% ipython --no-banner

In [1]: import numpy as np

In [2]: import numpy.linalg as la

In [3]: np.set_printoptions(suppress=True, linewidth=120)

In [4]: rnd = lambda a: np.round(a, 2) + 0

In [5]: m1 = np.loadtxt("sample0.csv", delimiter=",")

In [6]: m1
Out[6]: 
array([[4., 3., 3., 3., 0., 3., 3., 3.],
       [3., 4., 3., 3., 0., 3., 3., 3.],
       [3., 3., 4., 3., 0., 3., 3., 3.],
       [3., 3., 3., 4., 0., 3., 3., 3.],
       [0., 0., 0., 0., 4., 0., 0., 0.],
       [3., 3., 3., 3., 0., 4., 3., 3.],
       [3., 3., 3., 3., 0., 3., 4., 3.],
       [3., 3., 3., 3., 0., 3., 3., 4.]])

In [7]: O, r_ = la.qr(m1)

In [8]: np.allclose(r_.T @ r_, m1.T @ m1)
Out[8]: True

In [9]: O.shape, r_.shape
Out[9]: ((8, 8), (8, 8))

In [10]: rnd(abs(r_[0, 0])), rnd(la.norm(m1[:, 0]))
Out[10]: (np.float64(8.37), np.float64(8.37))

In [11]: rnd(np.abs(np.diag(r_)))
Out[11]: array([8.37, 1.41, 1.22, 1.15, 4.  , 1.12, 1.1 , 1.08])

In [12]: low = la.cholesky(m1)

In [13]: low @ low.T
Out[13]: 
array([[4., 3., 3., 3., 0., 3., 3., 3.],
       [3., 4., 3., 3., 0., 3., 3., 3.],
       [3., 3., 4., 3., 0., 3., 3., 3.],
       [3., 3., 3., 4., 0., 3., 3., 3.],
       [0., 0., 0., 0., 4., 0., 0., 0.],
       [3., 3., 3., 3., 0., 4., 3., 3.],
       [3., 3., 3., 3., 0., 3., 4., 3.],
       [3., 3., 3., 3., 0., 3., 3., 4.]])

In [14]: rnd(low)
Out[14]: 
array([[2.  , 0.  , 0.  , 0.  , 0.  , 0.  , 0.  , 0.  ],
       [1.5 , 1.32, 0.  , 0.  , 0.  , 0.  , 0.  , 0.  ],
       [1.5 , 0.57, 1.2 , 0.  , 0.  , 0.  , 0.  , 0.  ],
       [1.5 , 0.57, 0.36, 1.14, 0.  , 0.  , 0.  , 0.  ],
       [0.  , 0.  , 0.  , 0.  , 2.  , 0.  , 0.  , 0.  ],
       [1.5 , 0.57, 0.36, 0.26, 0.  , 1.11, 0.  , 0.  ],
       [1.5 , 0.57, 0.36, 0.26, 0.  , 0.21, 1.09, 0.  ],
       [1.5 , 0.57, 0.36, 0.26, 0.  , 0.21, 0.17, 1.08]])

In [15]: m1 / np.sqrt(np.outer(np.diag(m1), np.diag(m1)))
Out[15]: 
array([[1.  , 0.75, 0.75, 0.75, 0.  , 0.75, 0.75, 0.75],
       [0.75, 1.  , 0.75, 0.75, 0.  , 0.75, 0.75, 0.75],
       [0.75, 0.75, 1.  , 0.75, 0.  , 0.75, 0.75, 0.75],
       [0.75, 0.75, 0.75, 1.  , 0.  , 0.75, 0.75, 0.75],
       [0.  , 0.  , 0.  , 0.  , 1.  , 0.  , 0.  , 0.  ],
       [0.75, 0.75, 0.75, 0.75, 0.  , 1.  , 0.75, 0.75],
       [0.75, 0.75, 0.75, 0.75, 0.  , 0.75, 1.  , 0.75],
       [0.75, 0.75, 0.75, 0.75, 0.  , 0.75, 0.75, 1.  ]])

In [16]: out = low / la.norm(low, axis=1, keepdims=True)

In [17]: cov = out @ out.T

In [18]: rnd(np.degrees(np.arccos(np.clip(cov[5, 7], -1, 1))))
Out[18]: np.float64(41.41)

In [19]: cov
Out[19]: 
array([[1.  , 0.75, 0.75, 0.75, 0.  , 0.75, 0.75, 0.75],
       [0.75, 1.  , 0.75, 0.75, 0.  , 0.75, 0.75, 0.75],
       [0.75, 0.75, 1.  , 0.75, 0.  , 0.75, 0.75, 0.75],
       [0.75, 0.75, 0.75, 1.  , 0.  , 0.75, 0.75, 0.75],
       [0.  , 0.  , 0.  , 0.  , 1.  , 0.  , 0.  , 0.  ],
       [0.75, 0.75, 0.75, 0.75, 0.  , 1.  , 0.75, 0.75],
       [0.75, 0.75, 0.75, 0.75, 0.  , 0.75, 1.  , 0.75],
       [0.75, 0.75, 0.75, 0.75, 0.  , 0.75, 0.75, 1.  ]])

In [20]: rnd(la.norm(out, axis=1))
Out[20]: array([1., 1., 1., 1., 1., 1., 1., 1.])

In [21]: out = la.inv(m1)

In [22]: (np.abs(out) > 1e-9).astype(int)
Out[22]: 
array([[1, 1, 1, 1, 0, 1, 1, 1],
       [1, 1, 1, 1, 0, 1, 1, 1],
       [1, 1, 1, 1, 0, 1, 1, 1],
       [1, 1, 1, 1, 0, 1, 1, 1],
       [0, 0, 0, 0, 1, 0, 0, 0],
       [1, 1, 1, 1, 0, 1, 1, 1],
       [1, 1, 1, 1, 0, 1, 1, 1],
       [1, 1, 1, 1, 0, 1, 1, 1]])

In [23]: rnd(la.det(m1) * out)
Out[23]: 
array([[ 76., -12., -12., -12.,   0., -12., -12., -12.],
       [-12.,  76., -12., -12.,   0., -12., -12., -12.],
       [-12., -12.,  76., -12.,   0., -12., -12., -12.],
       [-12., -12., -12.,  76.,   0., -12., -12., -12.],
       [  0.,   0.,   0.,   0.,  22.,   0.,   0.,   0.],
       [-12., -12., -12., -12.,   0.,  76., -12., -12.],
       [-12., -12., -12., -12.,   0., -12.,  76., -12.],
       [-12., -12., -12., -12.,   0., -12., -12.,  76.]])

In [24]: rnd(la.slogdet(m1)[0])
Out[24]: np.float64(1.0)
